$ python3 -q
>>> import numpy as np
>>> np.set_printoptions(precision=2, suppress=True, linewidth=200)
>>> def rd(a):
...     return np.round(a, 2) + 0
... 
>>> rng = np.random.default_rng(3844)
>>> F = np.eye(3, dtype=int)[rng.permutation(3)] * np.array([0, 2, -1])
>>> F
array([[ 0,  0, -1],
       [ 0,  2,  0],
       [ 0,  0,  0]])
>>> rd(np.linalg.det(F.T))
np.float64(0.0)
>>> rd(np.linalg.eigvals(F).sum().real)
np.float64(2.0)
>>> rd(np.linalg.det(F[::-1]))
np.float64(0.0)
>>> rd(np.linalg.eigvals(F))
array([0., 2., 0.])
>>> rd(np.linalg.det(2 * F)), rd(np.linalg.det(F))
(np.float64(0.0), np.float64(0.0))
>>> np.einsum("ij,ji->", F, F)
np.int64(4)
>>> np.unique(F.round(6), axis=0).shape
(3, 3)
>>> np.linalg.lstsq(F[:-1].T, F[-1])[2]
np.int32(2)
>>> np.allclose(F[:-1].T @ np.linalg.lstsq(F[:-1].T, F[-1])[0], F[-1])
True
>>> rd(F @ np.linalg.pinv(F) @ F)
array([[ 0.,  0., -1.],
       [ 0.,  2.,  0.],
       [ 0.,  0.,  0.]])
>>> rd(np.linalg.pinv(F))
array([[ 0. ,  0. ,  0. ],
       [ 0. ,  0.5,  0. ],
       [-1. ,  0. ,  0. ]])
>>> F.T @ F
array([[0, 0, 0],
       [0, 4, 0],
       [0, 0, 1]])
>>> np.flatnonzero(np.linalg.matrix_power((F != 0) + (F.T != 0) + np.eye(3), 3)[0])
array([0, 2])
>>> arr = np.load("mat.npy")
>>> arr
array([[-2.,  1.,  0.],
       [ 0., -2.,  1.],
       [ 0.,  0., -2.]])
>>> np.prod(np.diag(arr)), rd(np.linalg.det(arr))
(np.float64(-8.0), np.float64(-8.0))
>>> rd(np.linalg.matrix_power(arr - np.diag(np.diag(arr)), 3))
array([[0., 0., 0.],
       [0., 0., 0.],
       [0., 0., 0.]])
>>> arr @ arr
array([[ 4., -4.,  1.],
       [ 0.,  4., -4.],
       [ 0.,  0.,  4.]])
>>> f = np.array([-9, -1, -2])
>>> Y = arr + np.outer(f, np.eye(3)[1])
>>> rd(np.linalg.det(Y) / np.linalg.det(arr)), rd(1 + np.linalg.solve(arr, f)[1])
(np.float64(2.0), np.float64(2.0))
>>> labels = rng.permutation(3)
>>> labels
array([0, 2, 1])
>>> Y = arr[labels][:, labels]
>>> rd(np.linalg.det(Y)), rd(np.linalg.det(arr[labels]))
(np.float64(-8.0), np.float64(8.0))
>>> np.trace(Y)
np.float64(-6.0)
>>> np.diag(Y)
array([-2., -2., -2.])
>>> Y = np.array([[2]])
>>> W2 = np.array([[-1, 0], [0, 3]])
>>> X = np.block([[Y, np.array([[2, 3]])], [np.zeros((2, 1)), W2]])
>>> X
array([[ 2.,  2.,  3.],
       [ 0., -1.,  0.],
       [ 0.,  0.,  3.]])
>>> labels = rng.permutation(3)
>>> labels
array([2, 1, 0])
>>> Y = X[labels][:, labels]
>>> rd(np.linalg.det(Y)), rd(np.linalg.det(X[labels]))
(np.float64(-6.0), np.float64(6.0))
>>> Y
array([[ 3.,  0.,  0.],
       [ 0., -1.,  0.],
       [ 3.,  2.,  2.]])
>>> np.trace(Y)
np.float64(4.0)
>>> w, vecs = np.linalg.eig(X)
>>> rd(np.sort(np.linalg.eigvals(X.T)))
array([-1.,  2.,  3.])
>>> rd(np.sort(np.linalg.eigvals(np.linalg.inv(X))))
array([-1.  ,  0.33,  0.5 ])
>>> X @ vecs[:, 0] - w[0] * vecs[:, 0]
array([0., 0., 0.])
>>> Y = np.linalg.inv(X)
>>> rd(np.linalg.slogdet(X)[0])
np.float64(-1.0)
>>> rd(X @ Y)
array([[1., 0., 0.],
       [0., 1., 0.],
       [0., 0., 1.]])
>>> rd(np.linalg.cond(X))
np.float64(7.25)
>>> rd(np.linalg.det(X) * np.linalg.det(Y))
np.float64(1.0)
>>> q, vecs = np.linalg.qr(X[:, :1])[0], np.linalg.qr(X[:, 1:])[0]
>>> sigma = np.linalg.svd(q.T @ vecs, compute_uv=False)
>>> rd(sigma)
array([0.91])
>>> feats = np.diag(np.array([0, 7]))
>>> feats
array([[0, 0],
       [0, 7]])
>>> P = np.triu(np.array([[4, -9], [-7, 0]]), 1) + np.eye(2)
>>> Y = P @ feats @ np.linalg.inv(P)
>>> Y
array([[  0., -63.],
       [  0.,   7.]])
>>> np.trace(Y), np.trace(feats)
(np.float64(7.0), np.int64(7))
>>> P @ feats - feats @ P
array([[  0., -63.],
       [  0.,   0.]])
>>> rd(np.linalg.det(Y))
np.float64(0.0)
>>> Y = np.array([[1, 0, 0]])
>>> W0 = np.block([[np.zeros((1, 1)), Y], [Y.T, np.zeros((3, 3))]])
>>> W0
array([[0., 1., 0., 0.],
       [1., 0., 0., 0.],
       [0., 0., 0., 0.],
       [0., 0., 0., 0.]])
>>> P = np.triu(np.array([[3, 2, 3], [-2, -2, -3], [1, 2, 2]]), 1) + np.eye(3)
>>> Y = P @ arr @ np.linalg.inv(P)
>>> rd(np.linalg.det(Y))
np.float64(-8.0)
>>> np.all(np.linalg.eigvalsh(W0) > 0)
np.False_
>>> rd(np.linalg.eigvalsh(W0).min())
np.float64(-1.0)
>>> K = np.array([[-1, 0, 2],
...     [1, -2, 3],
...     [2, -3, 5],
...     [0, -1, 7],
...     [1, 0, 9],
...     [1, -2, 8],
...     [1, 0, 6],
...     [1, -1, 7],
...     [1, -1, 7],
...     [1, -3, 9],
...     [1, -1, 7],
...     [-1, 1, 8],
...     [-3, -1, 9],
...     [-5, -2, 11],
...     [-4, -3, 9]])
>>> q, R = np.linalg.qr(K)
>>> np.allclose(R.T @ R, K.T @ K)
True
>>> rd(abs(R[0, 0])), rd(np.linalg.norm(K[:, 0]))
(np.float64(8.0), np.float64(8.0))
>>> rd(q.T @ q)
array([[1., 0., 0.],
       [0., 1., 0.],
       [0., 0., 1.]])
>>> rd(R)
array([[  8.  ,   1.  ,  -7.75],
       [  0.  ,   6.63, -20.24],
       [  0.  ,   0.  ,  19.32]])
>>> rd(np.linalg.norm(K) ** 2 / np.linalg.norm(K, 2) ** 2)
np.float64(1.09)
>>> K[14] @ K[13]
np.int64(125)
>>> rd(np.linalg.norm(K, 1)), rd(np.linalg.norm(K, np.inf))
(np.float64(107.0), np.float64(18.0))
>>> rd(np.linalg.norm(K, axis=0))
array([ 8.  ,  6.71, 29.03])
>>> rd(np.linalg.norm(K[14], 1)), rd(np.linalg.norm(K[14], np.inf))
(np.float64(16.0), np.float64(9.0))
>>> W2 = K[[9, 2]].astype(float)
>>> for _ in range(6):
...     labels = np.linalg.norm(K[:, None] - W2, axis=-1).argmin(axis=1)
...     W2 = np.array([K[labels == j].mean(axis=0) for j in range(2)])
... 
>>> labels
array([1, 1, 1, 0, 0, 0, 1, 0, 0, 0, 0, 0, 0, 0, 0])
>>> np.abs(W2[1] - W2[0]).argmax()
np.int64(2)
>>> rd(W2)
array([[-0.64, -1.27,  8.27],
       [ 0.75, -1.25,  4.  ]])
>>> rd(W2[1] - W2[0])
array([ 1.39,  0.02, -4.27])
>>> np.bincount(labels)
array([11,  4])
>>> A = np.load("arr.npy")
>>> A
array([[ 1,  1,  1,  1,  1,  1,  1,  1],
       [ 1, -1, -1,  1, -1,  1,  1, -1],
       [ 1, -1,  1, -1,  1, -1,  1, -1],
       [ 1, -1, -1,  1,  1, -1, -1,  1]])
>>> np.linalg.cond(F) > 100
np.True_
>>> [round(float(x), 2) for x in np.linalg.svd(F, compute_uv=False)[:3]]
[2.0, 1.0, 0.0]
>>> np.linalg.matrix_rank(F, rtol=0.1)
np.int64(2)
>>> np.argsort(-np.linalg.norm(F, axis=0).round(6), kind="stable")[:3]
array([1, 2, 0])
>>> rd(np.linalg.norm(F, 2) / np.linalg.norm(F))
np.float64(0.89)
>>> f = np.array([2, 0])
>>> np.convolve(A[0], f)
array([2, 2, 2, 2, 2, 2, 2, 2, 0])
>>> w1 = np.array([[0, 1, 2, 1],
...     [1, 0, 2, 1],
...     [3, 0, 0, 0],
...     [0, 3, 2, 1],
...     [1, 0, 0, 2],
...     [3, 0, 2, 1],
...     [3, 1, 2, 0],
...     [2, 1, 3, 0]])
>>> c = np.array([-1, -1, 3, -1])
>>> act = np.maximum(A @ w1 + c, 0)
>>> np.linalg.matrix_rank(act)
np.int64(3)
>>> (act > 0).mean(axis=0)
array([0.25, 0.75, 0.75, 0.5 ])
>>> W2 = np.array([[-2, -4, 1], [1, -5, 3], [0, 0, -1], [0, -2, 0]])
>>> w1 @ W2
array([[  1,  -7,   1],
       [ -2,  -6,  -1],
       [ -6, -12,   3],
       [  3, -17,   7],
       [ -2,  -8,   1],
       [ -6, -14,   1],
       [ -5, -17,   4],
       [ -3, -13,   2]])
>>> act @ W2
array([[-19, -83,  11],
       [  3, -15,   3],
       [  0,   0,   0],
       [  3, -17,   5]])
>>> np.unravel_index(np.abs(A).argmax(), A.shape)
(np.int64(0), np.int64(0))
>>> A.mean(axis=0)
array([ 1. , -0.5,  0. ,  0.5,  0.5,  0. ,  0.5,  0. ])
>>> A.sum(axis=0)
array([ 4, -2,  0,  2,  2,  0,  2,  0])
>>> np.count_nonzero(A)
np.int64(32)
>>> np.linalg.matrix_rank(A)
np.int64(4)
>>> E = np.loadtxt("data.csv", delimiter=",")
>>> E
array([[ 0., -3.,  3.,  0.],
       [ 1.,  1.,  1., -2.],
       [ 3.,  3., -1., -2.]])
>>> Y = E / np.linalg.norm(E, axis=1, keepdims=True)
>>> gram = Y @ Y.T
>>> rd(gram)
array([[ 1.  ,  0.  , -0.59],
       [ 0.  ,  1.  ,  0.71],
       [-0.59,  0.71,  1.  ]])
>>> (gram - 2 * np.eye(3)).round(6).argmax(axis=1)
array([1, 2, 1])
>>> np.argwhere(np.triu(np.abs(gram) > 0.95, 1))
array([], shape=(0, 2), dtype=int64)
>>> rd(gram[2])
array([-0.59,  0.71,  1.  ])
>>> rd(np.degrees(np.arccos(np.clip(gram[2, 0], -1, 1))))
np.float64(126.14)
>>> w1 = np.array([[-2, -6, 3], [3, 7, 1], [-8, -4, -5], [6, 9, 5]])
>>> c = np.array([-3, 3, 3])
>>> act = np.maximum(E @ w1 + c, 0)
>>> act
array([[ 0.,  0.,  0.],
       [ 0.,  0.,  0.],
       [ 0.,  0., 10.]])
>>> W2 = np.array([[2, -2, 0], [-1, 2, 1], [1, 2, -1]])
>>> (act @ W2).round(6).argmax(axis=1)
array([0, 0, 1])
>>> gram = E.T @ E
>>> np.linalg.matrix_rank(gram)
np.int64(3)
>>> np.trace(gram), (E ** 2).sum()
(np.float64(48.0), np.float64(48.0))
>>> rd(np.linalg.eigvalsh(gram)[::-1])
array([34.61, 12.39,  1.01,  0.  ])
>>> np.allclose(gram, gram.T)
True
>>> np.diag(gram)
array([10., 19., 11.,  8.])
>>> (E @ E.T).shape
(3, 3)
>>> gram
array([[ 10.,  10.,  -2.,  -8.],
       [ 10.,  19., -11.,  -8.],
       [ -2., -11.,  11.,   0.],
       [ -8.,  -8.,   0.,   8.]])
>>> Y = np.array([[2, 2, 1], [-2, 0, 0]])
>>> W2 = np.kron(Y, E)
>>> W2.shape
(6, 12)
>>> np.linalg.matrix_rank(W2)
np.int64(6)
>>> W2
array([[ 0., -6.,  6.,  0.,  0., -6.,  6.,  0.,  0., -3.,  3.,  0.],
       [ 2.,  2.,  2., -4.,  2.,  2.,  2., -4.,  1.,  1.,  1., -2.],
       [ 6.,  6., -2., -4.,  6.,  6., -2., -4.,  3.,  3., -1., -2.],
       [-0.,  6., -6., -0.,  0., -0.,  0.,  0.,  0., -0.,  0.,  0.],
       [-2., -2., -2.,  4.,  0.,  0.,  0., -0.,  0.,  0.,  0., -0.],
       [-6., -6.,  2.,  4.,  0.,  0., -0., -0.,  0.,  0., -0., -0.]])
